% ipython --no-banner

In [1]: import numpy as np

In [2]: from numpy import linalg as LA

In [3]: np.set_printoptions(precision=1, suppress=True, linewidth=140)

In [4]: X = np.loadtxt("dump.csv", delimiter=",")

In [5]: print(X)
[[ 1.  1.  1.  1.  1.  1.  1.  1.]
 [ 1. -1.  1. -1. -1.  1. -1.  1.]
 [ 1.  1.  1.  1. -1. -1. -1. -1.]]

In [6]: def softmax(z):
   ...:     e = np.exp(z - z.max(axis=-1, keepdims=True))
   ...:     return e / e.sum(axis=-1, keepdims=True)
   ...: 

In [7]: np.round(softmax(10 * X[1]), 1) + 0
Out[7]: array([0.2, 0. , 0.2, 0. , 0. , 0.2, 0. , 0.2])

In [8]: att = X @ X.T / np.sqrt(8)

In [9]: softmax(att)
Out[9]: 
array([[0.9, 0.1, 0.1],
       [0.1, 0.9, 0.1],
       [0.1, 0.1, 0.9]])

In [10]: other = X[0, 0] * X[1:] - np.outer(X[1:, 0], X[0])

In [11]: print(other)
[[ 0. -2.  0. -2. -2.  0. -2.  0.]
 [ 0.  0.  0.  0. -2. -2. -2. -2.]]

In [12]: X[:, 0] / X[0, 0]
Out[12]: array([1., 1., 1.])

In [13]: U, s, vt = LA.svd(X, full_matrices=False)

In [14]: np.round(vt @ vt.T, 1) + 0
Out[14]: 
array([[1., 0., 0.],
       [0., 1., 0.],
       [0., 0., 1.]])

In [15]: np.round(U.T @ U, 1) + 0
Out[15]: 
array([[1., 0., 0.],
       [0., 1., 0.],
       [0., 0., 1.]])

In [16]: print(s)
[2.8 2.8 2.8]

In [17]: print(U.shape, s.shape, vt.shape)
(3, 3) (3,) (3, 8)

In [18]: np.allclose(U * s @ vt, X)
Out[18]: True

In [19]: F = np.loadtxt("data.csv", delimiter=",")

In [20]: print(F)
[[ 0.  0.  0.  0.]
 [-4. -6. -4.  2.]]

In [21]: F.reshape(-1, 2)
Out[21]: 
array([[ 0.,  0.],
       [ 0.,  0.],
       [-4., -6.],
       [-4.,  2.]])

In [22]: F.ravel(order="F")
Out[22]: array([ 0., -4.,  0., -6.,  0., -4.,  0.,  2.])

In [23]: F.reshape(2, -1)
Out[23]: 
array([[ 0.,  0.,  0.,  0.],
       [-4., -6., -4.,  2.]])

In [24]: t3 = F.reshape(2, 2, -1)

In [25]: print(np.swapaxes(t3, 1, 2)[0])
[[0. 0.]
 [0. 0.]]

In [26]: np.einsum("ihd,jhd->hij", t3, t3).shape
Out[26]: (2, 2, 2)

In [27]: t3.sum(axis=1)
Out[27]: 
array([[ 0.,  0.],
       [-8., -4.]])

In [28]: t3[:, 0]
Out[28]: 
array([[ 0.,  0.],
       [-4., -6.]])

In [29]: t3 = np.stack([F, -1 * F, F[::-1]])

In [30]: LA.matrix_rank(t3)
Out[30]: array([1, 1, 1])

In [31]: t3.sum(axis=0)
Out[31]: 
array([[-4., -6., -4.,  2.],
       [ 0.,  0.,  0.,  0.]])

In [32]: (t3 @ F.T).shape
Out[32]: (3, 2, 2)

In [33]: LA.matrix_rank(t3.reshape(3, -1))
Out[33]: np.int64(2)

In [34]: LA.norm(t3, axis=(1, 2))
Out[34]: array([8.5, 8.5, 8.5])

In [35]: print(t3.shape)
(3, 2, 4)

In [36]: m1 = np.load("run18.npy")

In [37]: m1
Out[37]: 
array([[-1.4,  0.6,  6.3],
       [-3.5,  4.2,  0.4],
       [-2.6,  4.6, -2.6],
       [ 6.9,  0.7,  4.2]])

In [38]: P = m1 @ LA.solve(m1.T @ m1, m1.T)

In [39]: np.diag(P)
Out[39]: array([0.9, 0.5, 0.6, 1. ])

In [40]: np.round((np.eye(4) - P) @ m1, 1) + 0
Out[40]: 
array([[0., 0., 0.],
       [0., 0., 0.],
       [0., 0., 0.],
       [0., 0., 0.]])

In [41]: gram = m1.T @ m1

In [42]: print(round(float(np.trace(gram)), 1), round(float((m1 ** 2).sum()), 1))
172.5 172.5

In [43]: np.diag(gram)
Out[43]: array([68.6, 39.6, 64.2])

In [44]: print((m1 @ m1.T).shape)
(4, 4)

In [45]: other = m1 / np.sqrt((m1 ** 2).mean(axis=1, keepdims=True))

In [46]: LA.matrix_rank(m1 - m1.mean(axis=1, keepdims=True))
Out[46]: np.int64(2)

In [47]: np.round(m1 - m1.mean(axis=1, keepdims=True), 1) + 0
Out[47]: 
array([[-3.2, -1.2,  4.5],
       [-3.9,  3.8,  0. ],
       [-2.4,  4.8, -2.4],
       [ 3. , -3.2,  0.3]])

In [48]: K = np.load("sample14.npy")

In [49]: K
Out[49]: 
array([[ 8,  0,  0],
       [ 8,  0,  0],
       [ 6,  0,  0],
       [ 6,  0,  0],
       [ 6,  0,  0],
       [10,  0,  0],
       [12,  0,  0],
       [ 6,  0,  0],
       [12,  0,  0],
       [ 6,  0,  0],
       [ 8,  0,  0],
       [ 8,  0,  0],
       [10,  0,  0],
       [ 6,  0,  0]])

In [50]: U, s, vt = LA.svd(K, full_matrices=False)

In [51]: U.shape, s.shape, vt.shape
Out[51]: ((14, 3), (3,), (3, 3))

In [52]: s / s[0]
Out[52]: array([1., 0., 0.])

In [53]: np.round(U.T @ K @ vt.T, 1) + 0
Out[53]: 
array([[31.,  0.,  0.],
       [ 0.,  0.,  0.],
       [ 0.,  0.,  0.]])

In [54]: np.round(U.T @ U, 1) + 0
Out[54]: 
array([[1., 0., 0.],
       [0., 1., 0.],
       [0., 0., 1.]])

In [55]: np.cumsum(s ** 2) / np.sum(s ** 2)
Out[55]: array([1., 1., 1.])

In [56]: np.abs(U[:, 0]).round(6).argmax()
Out[56]: np.int64(6)

In [57]: t = np.radians(36)

In [58]: Rm = np.eye(8)

In [59]: Rm[4, 4] = Rm[0, 0] = np.cos(t)

In [60]: Rm[4, 0], Rm[0, 4] = -np.sin(t), np.sin(t)

In [61]: Rm
Out[61]: 
array([[ 0.8,  0. ,  0. ,  0. ,  0.6,  0. ,  0. ,  0. ],
       [ 0. ,  1. ,  0. ,  0. ,  0. ,  0. ,  0. ,  0. ],
       [ 0. ,  0. ,  1. ,  0. ,  0. ,  0. ,  0. ,  0. ],
       [ 0. ,  0. ,  0. ,  1. ,  0. ,  0. ,  0. ,  0. ],
       [-0.6,  0. ,  0. ,  0. ,  0.8,  0. ,  0. ,  0. ],
       [ 0. ,  0. ,  0. ,  0. ,  0. ,  1. ,  0. ,  0. ],
       [ 0. ,  0. ,  0. ,  0. ,  0. ,  0. ,  1. ,  0. ],
       [ 0. ,  0. ,  0. ,  0. ,  0. ,  0. ,  0. ,  1. ]])

In [62]: other = X @ Rm.T

In [63]: other
Out[63]: 
array([[ 1.4,  1. ,  1. ,  1. ,  0.2,  1. ,  1. ,  1. ],
       [ 0.2, -1. ,  1. , -1. , -1.4,  1. , -1. ,  1. ],
       [ 0.2,  1. ,  1. ,  1. , -1.4, -1. , -1. , -1. ]])

In [64]: print(np.abs(other - X).max(axis=0))
[0.8 0.  0.  0.  0.8 0.  0.  0. ]

In [65]: np.allclose(X @ X.T, other @ other.T)
Out[65]: True

In [66]: LA.svd(X, compute_uv=False), LA.svd(other, compute_uv=False)
Out[66]: (array([2.8, 2.8, 2.8]), array([2.8, 2.8, 2.8]))

In [67]: np.round(LA.pinv(K), 1) + 0
Out[67]: 
array([[0., 0., 0., 0., 0., 0., 0., 0., 0., 0., 0., 0., 0., 0.],
       [0., 0., 0., 0., 0., 0., 0., 0., 0., 0., 0., 0., 0., 0.],
       [0., 0., 0., 0., 0., 0., 0., 0., 0., 0., 0., 0., 0., 0.]])

In [68]: LA.svd(K, compute_uv=False)
Out[68]: array([31.,  0.,  0.])

In [69]: K.T @ K
Out[69]: 
array([[960,   0,   0],
       [  0,   0,   0],
       [  0,   0,   0]])

In [70]: LA.norm(K, axis=0)
Out[70]: array([31.,  0.,  0.])

In [71]: print(K[:, 0] @ K[:, 2])
0

In [72]: U, s, vt = LA.svd(K)

In [73]: print(np.argmax(s[:-1] / (s[1:] + 1e-6)) + 1)
1

In [74]: other = U[:, :1] @ np.diag(s[:1]) @ vt[:1]

In [75]: round(LA.norm(K - other, 2), 1), s[1]
Out[75]: (np.float64(0.0), np.float64(0.0))

In [76]: other
Out[76]: 
array([[ 8.,  0.,  0.],
       [ 8.,  0.,  0.],
       [ 6.,  0.,  0.],
       [ 6.,  0.,  0.],
       [ 6.,  0.,  0.],
       [10.,  0.,  0.],
       [12.,  0.,  0.],
       [ 6.,  0.,  0.],
       [12.,  0.,  0.],
       [ 6.,  0.,  0.],
       [ 8.,  0.,  0.],
       [ 8.,  0.,  0.],
       [10.,  0.,  0.],
       [ 6.,  0.,  0.]])

In [77]: print(round(LA.norm(K - other) / LA.norm(K), 1))
0.0

In [78]: round(float(np.abs(K - other).max()), 1)
Out[78]: 0.0

In [79]: other = np.array([[-6, -9, 5], [-3, -2, 6], [-6, -8, 8]])

In [80]: mat = other + other.T

In [81]: print(mat)
[[-12 -12  -1]
 [-12  -4  -2]
 [ -1  -2  16]]

In [82]: np.trace(mat)
Out[82]: np.int64(0)

In [83]: np.allclose(mat @ mat.T, mat.T @ mat)
Out[83]: True

In [84]: (mat + mat.T) / 2
Out[84]: 
array([[-12., -12.,  -1.],
       [-12.,  -4.,  -2.],
       [ -1.,  -2.,  16.]])

In [85]: np.sort(np.abs(LA.eigvals(mat)))
Out[85]: array([ 4.6, 16.2, 20.8])

In [86]: print(np.round(np.abs(LA.eigvals(mat)).max(), 1))
20.8

In [87]: (mat - mat.T) / 2
Out[87]: 
array([[0., 0., 0.],
       [0., 0., 0.],
       [0., 0., 0.]])

In [88]: other = np.array([[8, -4, 8], [8, 2, 8], [4, 1, 9]])

In [89]: np.einsum("ik,kj->ji", mat, other)
Out[89]: 
array([[-196, -136,   40],
       [  23,   38,   16],
       [-201, -146,  120]])

In [90]: np.vstack([mat, other.T]).shape
Out[90]: (6, 3)

In [91]: mat @ other
Out[91]: 
array([[-196,   23, -201],
       [-136,   38, -146],
       [  40,   16,  120]])

In [92]: print(np.einsum("ik,kj->ij", mat, other))
[[-196   23 -201]
 [-136   38 -146]
 [  40   16  120]]

In [93]: print(LA.matrix_rank(mat @ other))
3

In [94]: arr = np.load("block16.npy")

In [95]: print(arr)
[[ 10.1  16.2  -5.9]
 [ -9.8   9.   15. ]
 [ 11.5  14.1  -8.3]
 [ -5.6  14.8  12.2]
 [  7.2 -13.  -13.4]
 [-11.2 -14.6   7.8]
 [  4.2  19.4   2.3]
 [  3.2 -17.  -10.1]
 [ -9.8 -16.6   5.4]
 [ -5.4 -19.2  -0.8]
 [-13.4  -5.5  13.8]
 [ 13.2   2.  -14.9]
 [  6.1 -14.3 -12.6]
 [-12.1   3.1  15.6]]

In [96]: rk = LA.matrix_rank(arr)

In [97]: rk
Out[97]: np.int64(2)

In [98]: null = LA.svd(arr)[2][rk:].T

In [99]: LA.matrix_rank(arr.T @ arr), LA.matrix_rank(arr @ arr.T)
Out[99]: (np.int64(2), np.int64(2))

In [100]: np.round(arr @ null, 1) + 0
Out[100]: 
array([[0.],
       [0.],
       [0.],
       [0.],
       [0.],
       [0.],
       [0.],
       [0.],
       [0.],
       [0.],
       [0.],
       [0.],
       [0.],
       [0.]])

In [101]: np.allclose(arr @ null, 0)
Out[101]: True

In [102]: gram = np.cov(arr, rowvar=False)

In [103]: np.median(arr, axis=0)
Out[103]: array([-1.1, -1.8,  0.8])

In [104]: print(arr.std(axis=0))
[ 9.3 13.8 10.9]

In [105]: print(np.argsort(-arr.std(axis=0).round(6), kind="stable"))
[1 2 0]

In [106]: u = np.array([-2, 0, -3])

In [107]: print(np.convolve(arr[10], u))
[ 26.7  11.1  12.5  16.6 -41.4]

In [108]: np.cross(arr[10, :3], arr[13, :3])
Out[108]: array([-129.4,   40.9, -109. ])

In [109]: t = np.radians(36)

In [110]: Rm = np.eye(3)

In [111]: Rm[1, 1] = Rm[0, 0] = np.cos(t)

In [112]: Rm[1, 0], Rm[0, 1] = -np.sin(t), np.sin(t)

In [113]: Rm
Out[113]: 
array([[ 0.8,  0.6,  0. ],
       [-0.6,  0.8,  0. ],
       [ 0. ,  0. ,  1. ]])

In [114]: other = arr @ Rm.T

In [115]: np.round(LA.det(Rm), 1), round(float(np.trace(Rm)), 1)
Out[115]: (np.float64(1.0), 2.6)

In [116]: np.round(LA.svd(arr, compute_uv=False), 1) + 0, np.round(LA.svd(other, compute_uv=False), 1) + 0
Out[116]: (array([53.5, 52.3,  0. ]), array([53.5, 52.3,  0. ]))

In [117]: D = LA.norm(arr[:, None] - arr[None], axis=-1)

In [118]: D[:5, :5]
Out[118]: 
array([[ 0. , 29.7,  3.5, 24. , 30.3],
       [29.7,  0. , 32. ,  7.7, 39.7],
       [ 3.5, 32. ,  0. , 26.7, 27.9],
       [24. ,  7.7, 26.7,  0. , 39.9],
       [30.3, 39.7, 27.9, 39.9,  0. ]])

In [119]: print(np.unravel_index(D.round(6).argmax(), D.shape))
(np.int64(0), np.int64(8))

In [120]: D[6]
Out[120]: array([10.7, 21.5, 14. , 14.6, 36.2, 37.7,  0. , 38.5, 38.7, 40. , 32.6, 26.1, 36.9, 26.6])

In [121]: LA.matrix_rank(D ** 2)
Out[121]: np.int64(3)

In [122]: D.mean(axis=1).argmax()
Out[122]: np.int64(6)

In [123]: rng = np.random.default_rng(164)

In [124]: t = np.sort(rng.uniform(-2, 2, 24))

In [125]: W0 = np.c_[t, t ** 2, t ** 3] @ np.array([[-2, -1, -3], [3, -2, 1], [3, 5, 5]])

In [126]: print(W0)
[[ -8.  -46.  -30. ]
 [ -5.4 -38.  -23.7]
 [ -2.9 -29.6 -17.3]
 [ -2.8 -29.  -16.9]
 [ -1.3 -23.6 -12.8]
 [  0.5 -15.9  -7.3]
 [  0.7 -14.8  -6.6]
 [  1.1 -13.1  -5.5]
 [  1.7  -1.6   1. ]
 [  1.6  -1.1   1.1]
 [  1.5  -0.9   1.1]
 [  1.5  -0.8   1.1]
 [  1.3  -0.5   1.1]
 [  0.6   0.1   0.7]
 [  0.4   0.1   0.5]
 [ -0.2  -0.2  -0.4]
 [  0.7  -0.2  -0.2]
 [  1.3   0.2   0.3]
 [  4.6   2.5   3.6]
 [ 11.9   8.9  12.2]
 [ 12.8   9.8  13.2]
 [ 13.3  10.3  14. ]
 [ 24.4  21.7  28. ]
 [ 26.   23.4  30. ]]

In [127]: q, evecs = LA.qr(W0[:, :1])[0], LA.qr(W0[:, 1:])[0]

In [128]: s = LA.svd(q.T @ evecs, compute_uv=False)

In [129]: (s > 0.9).sum()
Out[129]: np.int64(1)

In [130]: s
Out[130]: array([1.])

In [131]: q, Rm = LA.qr(W0)

In [132]: round(float(np.trace(q @ q.T)), 1)
Out[132]: 3.0

In [133]: Rm
Out[133]: 
array([[43.6, 51.6, 56.4],
       [ 0. , 71.6, 37.1],
       [ 0. ,  0. , -2.4]])

In [134]: q @ Rm
Out[134]: 
array([[ -8. , -46. , -30. ],
       [ -5.4, -38. , -23.7],
       [ -2.9, -29.6, -17.3],
       [ -2.8, -29. , -16.9],
       [ -1.3, -23.6, -12.8],
       [  0.5, -15.9,  -7.3],
       [  0.7, -14.8,  -6.6],
       [  1.1, -13.1,  -5.5],
       [  1.7,  -1.6,   1. ],
       [  1.6,  -1.1,   1.1],
       [  1.5,  -0.9,   1.1],
       [  1.5,  -0.8,   1.1],
       [  1.3,  -0.5,   1.1],
       [  0.6,   0.1,   0.7],
       [  0.4,   0.1,   0.5],
       [ -0.2,  -0.2,  -0.4],
       [  0.7,  -0.2,  -0.2],
       [  1.3,   0.2,   0.3],
       [  4.6,   2.5,   3.6],
       [ 11.9,   8.9,  12.2],
       [ 12.8,   9.8,  13.2],
       [ 13.3,  10.3,  14. ],
       [ 24.4,  21.7,  28. ],
       [ 26. ,  23.4,  30. ]])

In [135]: W2 = W0[[2, 22]].astype(float)

In [136]: for _ in range(4):
     ...:     lab = LA.norm(W0[:, None] - W2, axis=-1).argmin(axis=1)
     ...:     W2 = np.array([W0[lab == j].mean(axis=0) for j in range(2)])
     ...: 

In [137]: lab
Out[137]: array([0, 0, 0, 0, 0, 0, 0, 0, 0, 0, 0, 0, 0, 0, 0, 0, 0, 0, 0, 1, 1, 1, 1, 1])

In [138]: W2
Out[138]: 
array([[ -0.2, -11.2,  -5.8],
       [ 17.7,  14.8,  19.5]])

In [139]: np.bincount(lab)
Out[139]: array([19,  5])

In [140]: np.abs(W2[1] - W2[0]).argmax()
Out[140]: np.int64(1)

In [141]: E = np.loadtxt("arr.csv", delimiter=",")

In [142]: E
Out[142]: 
array([[-2.,  4., -4.],
       [ 0., -2., -1.],
       [ 0.,  0., -1.]])

In [143]: other = E / np.sqrt((E ** 2).mean(axis=1, keepdims=True))

In [144]: E - E.mean(axis=1, keepdims=True)
Out[144]: 
array([[-1.3,  4.7, -3.3],
       [ 1. , -1. ,  0. ],
       [ 0.3,  0.3, -0.7]])

In [145]: LA.matrix_rank(E - E.mean(axis=1, keepdims=True))
Out[145]: np.int64(2)

In [146]: LA.matrix_rank(other) == LA.matrix_rank(E)
Out[146]: np.True_

In [147]: other[2]
Out[147]: array([ 0. ,  0. , -1.7])
